% python3 -q
>>> import numpy as np
>>> import numpy.linalg as la
>>> np.set_printoptions(precision=2, suppress=True, linewidth=120, legacy="1.25")
>>> feats = np.load("sample3.npy")
>>> feats
array([[ 0, -1,  0,  1, -5,  4],
       [-1,  6,  0,  4,  2,  0],
       [ 0,  0, -6,  2,  0,  3],
       [ 1,  4,  2,  4,  1,  3],
       [-5,  2,  0,  1, -2, -4],
       [ 4,  0,  3,  3, -4,  6]])
>>> # equal to its transpose
>>> ang = np.radians(15)
>>> Rm = np.eye(6)
>>> Rm[3, 3] = Rm[5, 5] = np.cos(ang)
>>> Rm[3, 5], Rm[5, 3] = -np.sin(ang), np.sin(ang)
>>> Rm
array([[ 1.  ,  0.  ,  0.  ,  0.  ,  0.  ,  0.  ],
       [ 0.  ,  1.  ,  0.  ,  0.  ,  0.  ,  0.  ],
       [ 0.  ,  0.  ,  1.  ,  0.  ,  0.  ,  0.  ],
       [ 0.  ,  0.  ,  0.  ,  0.97,  0.  , -0.26],
       [ 0.  ,  0.  ,  0.  ,  0.  ,  1.  ,  0.  ],
       [ 0.  ,  0.  ,  0.  ,  0.26,  0.  ,  0.97]])
>>> Y = feats @ Rm.T
>>> la.svd(feats, compute_uv=False), la.svd(Y, compute_uv=False)
(array([12.03,  9.75,  7.05,  6.41,  0.96,  0.64]), array([12.03,  9.75,  7.05,  6.41,  0.96,  0.64]))
>>> np.abs(Y - feats).max(axis=0)
array([0.  , 0.  , 0.  , 1.66, 0.  , 1.04])
>>> np.round(la.eigvalsh(feats).min(), 2)
-7.05
>>> [round(float(la.det(feats[:i, :i])), 2) + 0 for i in range(1, 7)]
[0.0, -1.0, 6.0, 112.0, 1082.0, -3277.0]
>>> w, V = la.eigh(feats)
>>> x0 = np.array([-8, -3, -6, 2, 7, 1])
>>> x0 @ feats @ x0
-54
>>> x0 = np.array([8, 3, 7, 3, 1, 2])
>>> h1 = np.maximum(feats @ x0, 0)
>>> np.tanh(feats @ x0)
array([ 1.,  1., -1.,  1., -1.,  1.])
>>> feats.T @ h1
array([ 309,  353,  316,  521, -194,  591])
>>> feats * (h1 > 1e-9)[:, None]
array([[ 0, -1,  0,  1, -5,  4],
       [-1,  6,  0,  4,  2,  0],
       [ 0,  0,  0,  0,  0,  0],
       [ 1,  4,  2,  4,  1,  3],
       [ 0,  0,  0,  0,  0,  0],
       [ 4,  0,  3,  3, -4,  6]])
